% python3 -q
>>> import numpy as np
>>> import numpy.linalg as la
>>> np.set_printoptions(precision=1, suppress=True, linewidth=120)
>>> u = np.array([1, 2, -2])
>>> g = np.array([0, 2, 1])
>>> A = u[:, None] + g[None, :]
>>> A
array([[ 1,  3,  2],
       [ 2,  4,  3],
       [-2,  0, -1]])
>>> U, sig, Vt = la.svd(A)
>>> print(np.argmax(sig[:-1] / (sig[1:] + 1e-6)) + 1)
2
>>> sig.round(1) + 0
array([6.7, 1.9, 0. ])
>>> M2 = U[:, :2] @ np.diag(sig[:2]) @ Vt[:2]
>>> M2.round(1) + 0
array([[ 1.,  3.,  2.],
       [ 2.,  4.,  3.],
       [-2.,  0., -1.]])
>>> print(round(la.norm(A - M2, 2), 1), np.round(sig[2], 1))
0.0 0.0
>>> print(round(la.norm(A - M2) / la.norm(A), 1))
0.0
>>> arr = np.load("dump.npy")
>>> print(arr)
[[-2.7  3. ]
 [-3.   3.3]]
>>> rng = np.random.default_rng(2718)
>>> lab = rng.permutation(2)
>>> M2 = arr[:, lab] * rng.choice([-1, 1], 2)
>>> M2
array([[2.7, 3. ],
       [3. , 3.3]])
>>> U, _, Vt = la.svd(arr.T @ M2)
>>> lab
array([0, 1])
>>> np.round(la.lstsq(arr, M2)[0], 1) + 0
array([[-1.,  0.],
       [ 0.,  1.]])
>>> u = np.array([0, -5, 5, 6]) + 0.5
>>> M = np.outer(u, u) / (u @ u)
>>> print(M.round(1) + 0)
[[ 0.   0.   0.   0. ]
 [ 0.   0.2 -0.3 -0.3]
 [ 0.  -0.3  0.3  0.4]
 [ 0.  -0.3  0.4  0.5]]
>>> evals, V = la.eig(arr)
>>> print(round(np.prod(evals), 1))
0.1
>>> evals
array([0.3, 0.3])
>>> np.sort(la.eigvals(arr.T))
array([0.3, 0.3])
>>> print(np.unique(M.round(6), axis=0).shape)
(4, 4)
>>> round(np.trace(la.pinv(M) @ M), 1)
np.float64(1.0)
>>> W0 = np.load("layer5.npy")
>>> W0
array([[0, 0, 1, 0],
       [0, 0, 0, 1],
       [1, 0, 0, 0],
       [0, 1, 0, 0]])
>>> x = np.array([1, 3, 3, 0])
>>> print(np.einsum("ij,j->i", W0, x))
[3 0 1 3]
>>> W0 * x
array([[0, 0, 3, 0],
       [0, 0, 0, 0],
       [1, 0, 0, 0],
       [0, 3, 0, 0]])
>>> W0 @ np.ones(4)
array([1., 1., 1., 1.])
>>> W0 @ x
array([3, 0, 1, 3])
>>> W0 @ (2 * x)
array([6, 0, 2, 6])
>>> W0 @ np.ones(4)
array([1., 1., 1., 1.])
>>> la.matrix_power(W0, 2)
array([[1, 0, 0, 0],
       [0, 1, 0, 0],
       [0, 0, 1, 0],
       [0, 0, 0, 1]])
>>> la.matrix_power(W0, 100)
array([[1, 0, 0, 0],
       [0, 1, 0, 0],
       [0, 0, 1, 0],
       [0, 0, 0, 1]])
>>> W0.sum(axis=1)
array([1, 1, 1, 1])
>>> pr = np.eye(4)[1]
>>> for _ in range(6):
...     pr = pr @ W0
...     print(pr.round(1))
... 
[0. 0. 0. 1.]
[0. 1. 0. 0.]
[0. 0. 0. 1.]
[0. 1. 0. 0.]
[0. 0. 0. 1.]
[0. 1. 0. 0.]
>>> x = np.array([-2, -1, 1, 2])
>>> [p for p in range(1, 25) if np.allclose(la.matrix_power(W0, p), np.eye(4))]
[2, 4, 6, 8, 10, 12, 14, 16, 18, 20, 22, 24]
>>> la.inv(W0)
array([[0., 0., 1., 0.],
       [0., 0., 0., 1.],
       [1., 0., 0., 0.],
       [0., 1., 0., 0.]])
>>> print(W0.T @ (W0 @ x))
[-2 -1  1  2]
>>> 4 - la.matrix_rank(W0 - np.eye(4), tol=1e-8)
np.int64(2)
>>> np.sort(np.abs(np.degrees(np.angle(la.eigvals(W0)))))
array([  0.,   0., 180., 180.])
>>> K = np.load("case6.npy")
>>> K
array([[ 2.1,  2. ,  1. ],
       [-5. , -3.9, -5. ],
       [ 2. ,  2. ,  1.1]])
>>> K[1] @ K[0]
np.float64(-23.3)
>>> round(la.norm(K[1] - K[0]), 1)
np.float64(11.0)
>>> np.round(la.norm(K) ** 2 / la.norm(K, 2) ** 2, 1)
np.float64(1.0)
>>> la.norm(K, axis=1).argmax()
np.int64(1)
>>> np.round(la.det(K.T), 1)
np.float64(0.8)
>>> np.kron(np.eye(2, dtype=int), K)
array([[ 2.1,  2. ,  1. ,  0. ,  0. ,  0. ],
       [-5. , -3.9, -5. , -0. , -0. , -0. ],
       [ 2. ,  2. ,  1.1,  0. ,  0. ,  0. ],
       [ 0. ,  0. ,  0. ,  2.1,  2. ,  1. ],
       [-0. , -0. , -0. , -5. , -3.9, -5. ],
       [ 0. ,  0. ,  0. ,  2. ,  2. ,  1.1]])
>>> print(round(la.det(2 * K), 1), round(float(la.det(K)), 1))
6.3 0.8
>>> np.round(la.eigvals(K).sum().real, 1)
np.float64(-0.7)
>>> T = np.stack([K, 2 * K, K[::-1]])
>>> T.shape
(3, 3, 3)
>>> T.sum(axis=0)
array([[  8.3,   8. ,   4.1],
       [-20. , -15.6, -20. ],
       [  8.1,   8. ,   4.3]])
>>> la.norm(T, axis=(1, 2))
array([ 9.2, 18.3,  9.2])
>>> la.det(T)
array([ 0.8,  6.3, -0.8])
>>> la.matrix_rank(T)
array([3, 3, 3])
>>> U, sig, Vt = la.svd(K)
>>> sig
array([9.1, 1.2, 0.1])
>>> np.argmax(sig[:-1] / (sig[1:] + 1e-6)) + 1
np.int64(2)
>>> M2 = U[:, :2] @ np.diag(sig[:2]) @ Vt[:2]
>>> round(la.norm(K - M2, 2), 1), round(sig[2], 1)
(np.float64(0.1), np.float64(0.1))
>>> M2
array([[ 2.1,  2. ,  1. ],
       [-5. , -3.9, -5. ],
       [ 2. ,  2. ,  1.1]])
>>> mat = np.array([[3.0, 1.0, 0.0], [0.0, 3.0, 1.0], [0.0, 0.0, 3.0]])
>>> print(np.prod(np.diag(mat)), np.round(la.det(mat), 1))
27.0 27.0
>>> np.sort(la.eigvals(mat))
array([3., 3., 3.])
>>> [int(la.matrix_rank(la.matrix_power(mat, p))) for p in range(1, 4)]
[3, 3, 3]
>>> mat @ mat
array([[9., 6., 1.],
       [0., 9., 6.],
       [0., 0., 9.]])
>>> la.matrix_power(mat - np.diag(np.diag(mat)), 3)
array([[0., 0., 0.],
       [0., 0., 0.],
       [0., 0., 0.]])
>>> evals, V = la.eig(mat)
>>> np.sort(la.eigvals(la.inv(mat)))
array([0.3, 0.3, 0.3])
>>> print(mat @ V[:, 0] - evals[0] * V[:, 0])
[0. 0. 0.]
>>> print(evals)
[3. 3. 3.]
>>> np.allclose(mat @ mat.T, mat.T @ mat)
False
>>> print(np.round(la.det(mat), 1))
27.0
>>> print((mat + mat.T) / 2)
[[3.  0.5 0. ]
 [0.5 3.  0.5]
 [0.  0.5 3. ]]
>>> print((mat - mat.T) / 2)
[[ 0.   0.5  0. ]
 [-0.5  0.   0.5]
 [ 0.  -0.5  0. ]]
>>> la.matrix_power(mat, 2)
array([[9., 6., 1.],
       [0., 9., 6.],
       [0., 0., 9.]])
>>> T = np.stack([mat, 5 * mat, mat[::-1]])
>>> T.sum(axis=0)
array([[18.,  6.,  3.],
       [ 0., 21.,  7.],
       [ 3.,  1., 18.]])
>>> la.det(T)
array([  27., 3375.,  -27.])
>>> la.matrix_rank(T)
array([3, 3, 3])
>>> round(la.norm(M, 1), 1), np.round(la.norm(M, np.inf), 1)
(np.float64(1.2), np.float64(1.2))
>>> print(round(float(M[0] @ M[1]), 1))
-0.0
>>> feats = np.load("data.npy")
>>> print(feats)
[[-0.4  0.7  0.4]
 [-2.2  2.   2.1]
 [ 0.9 -0.8 -0.8]
 [ 3.1 -2.9 -3. ]
 [ 2.1 -2.4 -2.2]
 [ 0.2 -0.6 -0.3]
 [ 1.4 -1.2 -1.3]
 [ 2.2 -2.  -2.1]
 [-2.4  2.4  2.2]
 [ 2.8 -2.7 -2.8]
 [ 2.3 -2.2 -2.3]
 [ 0.   0.1  0.3]
 [ 4.9 -4.8 -4.6]
 [ 3.5 -3.4 -3.6]
 [ 1.6 -1.5 -1.4]
 [ 6.5 -6.6 -6.6]
 [-4.7  4.8  4.8]
 [ 3.7 -3.7 -3.5]]
>>> hat = np.triu(np.array([[9, 5, 8, 2], [5, 1, 1, 1], [9, 3, 6, 4], [6, 0, 3, 2]]), 1) + np.eye(4)
>>> M2 = hat @ M @ la.inv(hat)
>>> print(round(float(np.trace(M2)), 1), np.trace(M))
1.0 1.0
>>> np.round(hat @ M - M @ hat, 1) + 0
array([[ 0.2, -1.7,  2. ,  2.3],
       [ 0.1, -0.5,  0.7,  1.7],
       [ 0.1, -1.4,  1.6,  0.7],
       [ 0. , -0.2,  0. , -1.3]])
>>> round(float(la.det(M2)), 1)
0.0
>>> x = np.array([0, 1, 0])
>>> target = feats @ x
>>> print(target)
[ 0.7  2.  -0.8 -2.9 -2.4 -0.6 -1.2 -2.   2.4 -2.7 -2.2  0.1 -4.8 -3.4 -1.5 -6.6  4.8 -3.7]
>>> print(np.round(la.pinv(feats) @ feats, 1) + 0)
[[1. 0. 0.]
 [0. 1. 0.]
 [0. 0. 1.]]
>>> np.round(la.solve(feats.T @ feats, feats.T @ target), 1) + 0
array([0., 1., 0.])
>>> target = target + 0.1 * rng.normal(size=18)
>>> print(target)
[ 0.5  2.  -0.8 -2.9 -2.4 -0.7 -1.3 -2.2  2.4 -2.8 -2.   0.1 -4.7 -3.3 -1.6 -6.7  4.9 -3.7]
>>> b, *_ = la.lstsq(feats, target)
>>> np.round(feats.T @ (target - feats @ b), 1) + 0
array([0., 0., 0.])
